>>> import numpy as np
>>> import numpy.linalg as la
>>> np.set_printoptions(precision=3, suppress=True, linewidth=160)
>>> M = np.load("out5.npy")
>>> M
array([[-5,  0,  0,  0,  1,  0],
       [ 0,  2,  4, -4,  0, -5],
       [ 0,  0,  4,  5,  0, -4],
       [ 0, -1, -5,  0,  0, -3],
       [-4,  0,  0,  0, -4,  0],
       [ 0,  0,  1, -2,  0, -1]])
>>> M2 = la.inv(M)
>>> np.round(la.slogdet(M)[0], 3)
np.float64(-1.0)
>>> la.det(M) * M2
array([[  884.,     0.,     0.,     0.,   221.,     0.],
       [   -0., -2496.,  1008.,   312.,    -0.,  7512.],
       [   -0.,   312.,  -432.,   624.,    -0., -1704.],
       [    0.,     0.,  -408.,     0.,     0.,  1632.],
       [ -884.,     0.,     0.,     0.,  1105.,     0.],
       [    0.,   312.,   384.,   624.,     0.,   336.]])
>>> round(la.cond(M), 3)
np.float64(13.985)
>>> vec = np.array([2, 2, 0, -1, 1, 2])
>>> y = M @ vec
>>> y
array([ -9,  -2, -13,  -8, -12,   0])
>>> la.solve(M, y + M[:, 1])
array([ 2.,  3.,  0., -1.,  1.,  2.])
>>> la.solve(M, 3 * y)
array([ 6.,  6.,  0., -3.,  3.,  6.])
>>> np.round(la.solve(M.T, M[2]), 3) + 0
array([0., 0., 1., 0., 0., 0.])
>>> la.solve(M, y)
array([ 2.,  2.,  0., -1.,  1.,  2.])
>>> def softmax(z):
...     e = np.exp(z - z.max(axis=-1, keepdims=True))
...     return e / e.sum(axis=-1, keepdims=True)
... 
>>> softmax(M[4])
array([0.005, 0.248, 0.248, 0.248, 0.005, 0.248])
>>> np.round(softmax(10 * M[4]), 3) + 0
array([0.  , 0.25, 0.25, 0.25, 0.  , 0.25])
>>> S = M @ M.T / np.sqrt(6)
>>> softmax(S).round(6).argmax(axis=1)
array([0, 1, 2, 3, 4, 1])
>>> np.round(softmax(S)[4] @ M, 3) + 0
array([-4.001,  0.   ,  0.   ,  0.   , -3.993,  0.   ])
>>> np.round(softmax(S + np.triu(np.full(S.shape, -np.inf), 1)), 3) + 0
array([[1.   , 0.   , 0.   , 0.   , 0.   , 0.   ],
       [0.   , 1.   , 0.   , 0.   , 0.   , 0.   ],
       [0.   , 0.   , 1.   , 0.   , 0.   , 0.   ],
       [0.   , 0.   , 0.   , 1.   , 0.   , 0.   ],
       [0.001, 0.   , 0.   , 0.   , 0.999, 0.   ],
       [0.001, 0.986, 0.   , 0.   , 0.001, 0.011]])
>>> M2 = np.array([[0, 1], [3, 3], [3, -1], [-3, -1]])
>>> feats = np.block([[np.zeros((4, 4)), M2], [M2.T, np.zeros((2, 2))]])
>>> feats
array([[ 0.,  0.,  0.,  0.,  0.,  1.],
       [ 0.,  0.,  0.,  0.,  3.,  3.],
       [ 0.,  0.,  0.,  0.,  3., -1.],
       [ 0.,  0.,  0.,  0., -3., -1.],
       [ 0.,  3.,  3., -3.,  0.,  0.],
       [ 1.,  3., -1., -1.,  0.,  0.]])
>>> W = np.array([[0, 0, 2, -2, 2, -3],
...     [-1, 2, 2, 3, 3, -1],
...     [2, 0, 3, 2, 3, -3],
...     [0, 3, 0, -3, 0, -1],
...     [0, -1, 0, 3, -3, -2],
...     [-2, -3, 0, -2, 3, 2]])
>>> beta = np.array([5, 3, -4, 5, -3, -4])
>>> H = np.maximum(feats @ W + beta, 0)
>>> H
array([[ 3.,  0.,  0.,  3.,  0.,  0.],
       [ 0.,  0.,  0.,  8.,  0.,  0.],
       [ 7.,  3.,  0., 16.,  0.,  0.],
       [ 7.,  9.,  0.,  0.,  3.,  0.],
       [ 8.,  0., 11., 29., 15.,  0.],
       [ 0.,  6.,  1., 13.,  5.,  0.]])
>>> la.matrix_rank(H)
np.int64(5)
>>> (H > 0).astype(int)
array([[1, 0, 0, 1, 0, 0],
       [0, 0, 0, 1, 0, 0],
       [1, 1, 0, 1, 0, 0],
       [1, 1, 0, 0, 1, 0],
       [1, 0, 1, 1, 1, 0],
       [0, 1, 1, 1, 1, 0]])
>>> basis = np.array([[0, 1], [-1, 0], [0, -1], [-2, 0], [2, -2], [0, 1]])
>>> H @ basis
array([[ -6.,   3.],
       [-16.,   0.],
       [-35.,   7.],
       [ -3.,   1.],
       [-28., -33.],
       [-22., -11.]])
>>> (H @ basis).round(6).argmax(axis=1)
array([1, 1, 1, 1, 0, 1])
>>> M2 = M / la.norm(M, axis=1, keepdims=True)
>>> C2 = M2 @ M2.T
>>> (np.abs(C2) > 0.9).astype(int)
array([[1, 0, 0, 0, 0, 0],
       [0, 1, 0, 0, 0, 0],
       [0, 0, 1, 0, 0, 0],
       [0, 0, 0, 1, 0, 0],
       [0, 0, 0, 0, 1, 0],
       [0, 0, 0, 0, 0, 1]])
>>> la.norm(M2, axis=1)
array([1., 1., 1., 1., 1., 1.])
>>> C2
array([[ 1.   ,  0.   ,  0.   ,  0.   ,  0.555,  0.   ],
       [ 0.   ,  1.   ,  0.271, -0.151,  0.   ,  0.889],
       [ 0.   ,  0.271,  1.   , -0.179,  0.   , -0.108],
       [ 0.   , -0.151, -0.179,  1.   ,  0.   , -0.138],
       [ 0.555,  0.   ,  0.   ,  0.   ,  1.   ,  0.   ],
       [ 0.   ,  0.889, -0.108, -0.138,  0.   ,  1.   ]])
>>> ev, evecs = la.eigh(feats)
>>> np.unique(ev.round(6) + 0, return_counts=True)[1]
array([1, 1, 2, 1, 1])
>>> la.eigvalsh(feats + -3 * np.eye(6))
array([-8.587, -5.79 , -3.   , -3.   , -0.21 ,  2.587])
>>> ev.round(3) + 0
array([-5.587, -2.79 ,  0.   ,  0.   ,  2.79 ,  5.587])
>>> np.round(la.eigvalsh(feats @ feats), 3) + 0
array([ 0.   ,  0.   ,  7.785,  7.785, 31.215, 31.215])
>>> np.abs(evecs[:, -1]).round(6).argmax()
np.int64(4)
>>> (ev > 1e-8).sum(), (ev < -1e-8).sum()
(np.int64(2), np.int64(2))
>>> np.round(evecs.T @ feats @ evecs, 3) + 0
array([[-5.587,  0.   ,  0.   ,  0.   ,  0.   ,  0.   ],
       [ 0.   , -2.79 ,  0.   ,  0.   ,  0.   ,  0.   ],
       [ 0.   ,  0.   ,  0.   ,  0.   ,  0.   ,  0.   ],
       [ 0.   ,  0.   ,  0.   ,  0.   ,  0.   ,  0.   ],
       [ 0.   ,  0.   ,  0.   ,  0.   ,  2.79 ,  0.   ],
       [ 0.   ,  0.   ,  0.   ,  0.   ,  0.   ,  5.587]])
>>> np.abs(evecs[:, -1])
array([0.054, 0.505, 0.29 , 0.398, 0.64 , 0.3  ])
